% python3 -q
>>> import numpy as np
>>> np.set_printoptions(suppress=True, linewidth=100)
>>> J = np.array([[-0.2, 0.7, -0.9],
...     [-0.8, -0.2, 1.2],
...     [-0.5, 0.7, 1.1],
...     [0.2, -1.1, 0.1],
...     [0.0, 1.2, 0.3],
...     [0.3, 0.6, -1.1],
...     [-0.3, 0.8, 0.9],
...     [-0.1, 0.9, -0.4],
...     [0.0, -0.1, -1.8],
...     [1.0, 0.4, 0.1],
...     [-0.1, -0.2, -1.8],
...     [0.4, 0.4, -1.5],
...     [-0.8, 0.9, 1.0]])
>>> rng = np.random.default_rng(369)
>>> J[:, 0] = 4 * J[:, 2] + 0.02 * rng.normal(size=13)
>>> print(J.round(2))
[[-3.6   0.7  -0.9 ]
 [ 4.8  -0.2   1.2 ]
 [ 4.42  0.7   1.1 ]
 [ 0.39 -1.1   0.1 ]
 [ 1.2   1.2   0.3 ]
 [-4.39  0.6  -1.1 ]
 [ 3.59  0.8   0.9 ]
 [-1.6   0.9  -0.4 ]
 [-7.2  -0.1  -1.8 ]
 [ 0.44  0.4   0.1 ]
 [-7.18 -0.2  -1.8 ]
 [-6.06  0.4  -1.5 ]
 [ 3.99  0.9   1.  ]]
>>> lab = rng.permutation(3)
>>> M2 = J[:, lab] * rng.choice([-1, 1], 3)
>>> print(M2.round(2))
[[-0.7   0.9   3.6 ]
 [ 0.2  -1.2  -4.8 ]
 [-0.7  -1.1  -4.42]
 [ 1.1  -0.1  -0.39]
 [-1.2  -0.3  -1.2 ]
 [-0.6   1.1   4.39]
 [-0.8  -0.9  -3.59]
 [-0.9   0.4   1.6 ]
 [ 0.1   1.8   7.2 ]
 [-0.4  -0.1  -0.44]
 [ 0.2   1.8   7.18]
 [-0.4   1.5   6.06]
 [-0.9  -1.   -3.99]]
>>> left, _, VT = np.linalg.svd(J.T @ M2)
>>> print(np.round(np.linalg.lstsq(J, M2)[0], 2) + 0)
[[ 0.  0. -1.]
 [-1.  0.  0.]
 [ 0. -1.  0.]]
>>> print(np.round(left @ VT, 2) + 0)
[[ 0.  0. -1.]
 [-1.  0.  0.]
 [ 0. -1.  0.]]
>>> print(lab)
[1 2 0]
>>> x0 = np.array([-4, -1, -5])
>>> y = M2 @ x0
>>> print(np.round(np.linalg.lstsq(M2, y)[0], 2))
[-4. -1. -5.]
>>> try:
...     np.linalg.solve(M2, y)
... except np.linalg.LinAlgError as e:
...     print(e)
... 
Last 2 dimensions of the array must be square
>>> print(np.round(np.linalg.pinv(M2) @ M2, 2) + 0)
[[1. 0. 0.]
 [0. 1. 0.]
 [0. 0. 1.]]
>>> y = y + 0.1 * rng.normal(size=13)
>>> print(y.round(2))
[-16.06  24.24  26.17  -2.43  11.11 -20.57  21.99  -4.66 -38.25   3.85 -38.4  -30.26  24.45]
>>> coef, *_ = np.linalg.lstsq(M2, y)
>>> print(round(np.linalg.norm(y - M2 @ coef), 2))
0.27
>>> X = np.load("test18.npy")
>>> print(X)
[[ 0  0  0]
 [ 2 -2  5]
 [ 2 -2  5]
 [ 0  0  0]
 [ 3 -4  9]
 [ 5 -6 14]
 [ 2 -2  5]
 [-1 -8 10]
 [ 0  0  0]
 [ 2 -2  5]
 [ 0  0  0]
 [ 0  0  0]
 [ 5 -6 14]
 [ 3 -4  9]
 [-6 -2 -4]
 [ 0  0  0]
 [ 2 -2  5]
 [ 0  0  0]
 [ 2 -2  5]
 [-6 -2 -4]
 [ 0  0  0]
 [ 0  0  0]
 [-4 -4  1]
 [ 0  0  0]
 [ 3 -4  9]
 [-4 -4  1]
 [ 3 -4  9]]
>>> lab = X[:, 0] > np.median(X[:, 0])
>>> f = X[lab].mean(axis=0) - X[~lab].mean(axis=0)
>>> print(np.round((((X - X.mean(axis=0)) @ f > 0) == lab).mean(), 2))
0.96
>>> print(f.round(2))
[ 4.23 -2.    7.57]
>>> basis = X[[21, 6]].astype(float)
>>> for _ in range(4):
...     lab = np.linalg.norm(X[:, None] - basis, axis=-1).argmin(axis=1)
...     basis = np.array([X[lab == j].mean(axis=0) for j in range(2)])
... 
>>> print(lab)
[0 1 1 0 1 1 1 1 0 1 0 0 1 1 0 0 1 0 1 0 0 0 0 0 1 0 1]
>>> print(np.bincount(lab))
[14 13]
>>> print(np.round(basis[1] - basis[0], 2))
[ 3.97 -2.84  8.43]
>>> q, R = np.linalg.qr(X)
>>> print(np.trace(q @ q.T))
3.0
>>> print(np.round(np.abs(np.diag(R)), 2))
[14.66 15.57  0.15]
>>> print(np.allclose(R.T @ R, X.T @ X))
True
>>> print(np.round(q.T @ q, 2) + 0)
[[1. 0. 0.]
 [0. 1. 0.]
 [0. 0. 1.]]
>>> print(R.round(2))
[[-14.66   4.64 -23.05]
 [  0.    15.57 -21.65]
 [  0.     0.     0.15]]
>>> cen = (X - X.mean(axis=0)) / X.std(axis=0)
>>> print(np.round(cen.std(axis=0), 2))
[1. 1. 1.]
>>> coef = np.linalg.lstsq(np.delete(cen, 2, axis=1), cen[:, 2])[0]
>>> print(np.abs(coef).argmax())
0
>>> print(round(float(1 - np.var(cen[:, 2] - np.delete(cen, 2, axis=1) @ coef)), 2))
1.0
>>> gram = np.cov(X, rowvar=False)
>>> print(np.round(np.corrcoef(X[:, 1], X[:, 2])[0, 1], 2))
-0.78
>>> print(np.round(np.corrcoef(X.T), 2))
[[ 1.   -0.24  0.79]
 [-0.24  1.   -0.78]
 [ 0.79 -0.78  1.  ]]
>>> K = np.array([[1, 2, -1, 3, 3, 3],
...     [2, -2, -1, -1, -2, 3],
...     [0, -2, 2, 1, 0, -3],
...     [3, -3, 2, -3, -1, 2],
...     [1, -2, 0, -3, 0, -1],
...     [1, 2, -2, -3, 1, 3]])
>>> M2 = np.linalg.invert(K)
Traceback (most recent call last):
  File "<python-input-48>", line 1, in <module>
    M2 = np.linalg.invert(K)
         ^^^^^^^^^^^^^^^^
AttributeError: module 'numpy.linalg' has no attribute 'invert'
>>> M2 = np.linalg.inv(K)
>>> print(np.round(np.linalg.det(K) * M2, 2))
[[  54. -194. -620.   96.  270. -454.]
 [  69.  -69. -345.   46.  230. -299.]
 [   8.   82.   70.  -88.   40.   52.]
 [ -13.  -47.  -85.   28.   50.  -27.]
 [ -80.  100.  220.  -40. -170.  170.]
 [ -45.   85.  325.  -80. -110.  225.]]
>>> print(round(float(np.linalg.slogdet(K)[0]), 2))
-1.0
>>> print((np.abs(M2) > 1e-9).astype(int))
[[1 1 1 1 1 1]
 [1 1 1 1 1 1]
 [1 1 1 1 1 1]
 [1 1 1 1 1 1]
 [1 1 1 1 1 1]
 [1 1 1 1 1 1]]
>>> print(round(float(np.linalg.det(K) * np.linalg.det(M2)), 2))
1.0
>>> print(np.round(np.linalg.inv(M2), 2) + 0)
[[ 1.  2. -1.  3.  3.  3.]
 [ 2. -2. -1. -1. -2.  3.]
 [ 0. -2.  2.  1.  0. -3.]
 [ 3. -3.  2. -3. -1.  2.]
 [ 1. -2.  0. -3.  0. -1.]
 [ 1.  2. -2. -3.  1.  3.]]
>>> q, V = np.linalg.qr(K[:, :1])[0], np.linalg.qr(K[:, 1:])[0]
>>> sigma = np.linalg.svd(q.T @ V, compute_uv=False)
>>> print(sigma.round(2))
[1.]
>>> print(np.allclose(K, K.T))
False
>>> assert K == K.T
Traceback (most recent call last):
  File "<python-input-59>", line 1, in <module>
    assert K == K.T
           ^^^^^^^^
ValueError: The truth value of an array with more than one element is ambiguous. Use a.any() or a.all()
>>> print(np.allclose(K @ K.T, K.T @ K))
False
>>> np.linalg.determinant(K)
Traceback (most recent call last):
  File "<python-input-61>", line 1, in <module>
    np.linalg.determinant(K)
    ^^^^^^^^^^^^^^^^^^^^^
AttributeError: module 'numpy.linalg' has no attribute 'determinant'
>>> print(round(float(np.linalg.det(K)), 2))
-230.0
>>> print((K - K.T) / 2)
[[ 0.   0.  -0.5  0.   1.   1. ]
 [ 0.   0.   0.5  1.   0.   0.5]
 [ 0.5 -0.5  0.  -0.5  0.  -0.5]
 [ 0.  -1.   0.5  0.   1.   2.5]
 [-1.   0.   0.  -1.   0.  -1. ]
 [-1.  -0.5  0.5 -2.5  1.   0. ]]
>>> print(np.round(np.sort(np.abs(np.linalg.eigvals(K))), 2))
[1.03 1.03 2.08 2.08 6.61 7.51]
>>> f = np.array([1, 3, 2, 1, 2, 2])
>>> M2 = K + np.outer(f, np.eye(6)[3])
>>> print(round(np.linalg.det(M2) / np.linalg.det(K), 2), np.round(1 + np.linalg.solve(K, f)[3], 2))
2.09 2.09
>>> print(np.linalg.matrix_rank(M2 - K))
1
>>> t3 = np.stack([K, -2 * K, K[::-1]])
>>> print(np.linalg.matrix_rank(t3))
[6 6 6]
>>> print(np.einsum("bij,cij->bc", t3, t3))
[[ 153 -306   34]
 [-306  612  -68]
 [  34  -68  153]]
>>> print(t3.sum(axis=0))
[[ 0  0 -1 -6 -2  0]
 [-1  0  1 -2  2 -4]
 [ 3 -1  0 -4 -1  5]
 [-3  1  0  4  1 -5]
 [ 1  0 -1  2 -2  4]
 [ 0  0  1  6  2  0]]
>>> print(t3.shape)
(3, 6, 6)
>>> print(np.round(np.linalg.norm(t3, axis=(1, 2)), 2))
[12.37 24.74 12.37]
>>> arr = np.load("a.npy")
>>> print(arr)
[[60.58 60.32  1.73 39.14 38.69]
 [60.04 58.42 -0.59 40.26 37.87]
 [60.52 59.51 -1.09 41.3  41.53]
 [59.95 60.95  1.82 41.84 40.14]
 [61.16 60.15  2.32 39.37 40.11]
 [62.83 59.22 -0.74 40.71 39.17]
 [59.01 60.45 -1.21 40.91 40.51]
 [58.67 58.19 -1.66 38.69 41.89]
 [60.74 59.62  1.6  40.7  40.34]
 [59.62 60.62  0.54 39.2  41.52]
 [60.13 61.88 -0.56 39.56 40.04]
 [60.44 60.49  0.93 40.92 40.17]
 [59.99 59.34 -1.28 41.84 41.09]
 [59.48 59.49  0.27 38.49 37.51]
 [61.11 58.57 -1.12 39.12 40.76]
 [59.2  59.5  -0.64 40.68 40.58]
 [61.29 61.28 -1.82 38.05 40.81]
 [60.68 58.97  0.37 39.23 39.17]
 [61.81 59.63  1.02 40.93 41.84]
 [60.89 60.93 -0.88 39.04 40.74]
 [61.36 60.59 -1.04 39.23 41.75]
 [60.17 60.94  1.76 39.71 42.23]
 [59.26 58.96 -1.13 39.52 39.33]
 [60.85 59.63  0.82 39.79 41.46]
 [59.98 59.05 -0.93 39.47 40.13]
 [60.97 60.69 -0.21 40.65 40.22]
 [59.88 59.75 -0.24 40.19 39.06]
 [59.51 60.01  0.69 39.76 39.35]
 [60.43 60.15 -0.27 39.26 38.47]]
>>> M2 = arr + rng.integers(-2, 3, (29, 1)) @ rng.integers(-2, 3, (1, 5))
>>> print(M2.round(2))
[[62.58 58.32  3.73 37.14 42.69]
 [59.04 59.42 -1.59 41.26 35.87]
 [58.52 61.51 -3.09 43.3  37.53]
 [57.95 62.95 -0.18 43.84 36.14]
 [60.16 61.15  1.32 40.37 38.11]
 [60.83 61.22 -2.74 42.71 35.17]
 [60.01 59.45 -0.21 39.91 42.51]
 [57.67 59.19 -2.66 39.69 39.89]
 [60.74 59.62  1.6  40.7  40.34]
 [61.62 58.62  2.54 37.2  45.52]
 [58.13 63.88 -2.56 41.56 36.04]
 [60.44 60.49  0.93 40.92 40.17]
 [58.99 60.34 -2.28 42.84 39.09]
 [58.48 60.49 -0.73 39.49 35.51]
 [62.11 57.57 -0.12 38.12 42.76]
 [57.2  61.5  -2.64 42.68 36.58]
 [62.29 60.28 -0.82 37.05 42.81]
 [58.68 60.97 -1.63 41.23 35.17]
 [63.81 57.63  3.02 38.93 45.84]
 [62.89 58.93  1.12 37.04 44.74]
 [59.36 62.59 -3.04 41.23 37.75]
 [58.17 62.94 -0.24 41.71 38.23]
 [59.26 58.96 -1.13 39.52 39.33]
 [62.85 57.63  2.82 37.79 45.46]
 [58.98 60.05 -1.93 40.47 38.13]
 [58.97 62.69 -2.21 42.65 36.22]
 [58.88 60.75 -1.24 41.19 37.06]
 [57.51 62.01 -1.31 41.76 35.35]
 [61.43 59.15  0.73 38.26 40.47]]
>>> print(np.linalg.matrix_rank(M2 - arr, tol=1e-8))
1
>>> print(np.round(np.linalg.svd(M2 - arr, compute_uv=False), 2) + 0)
[23.83  0.    0.    0.    0.  ]
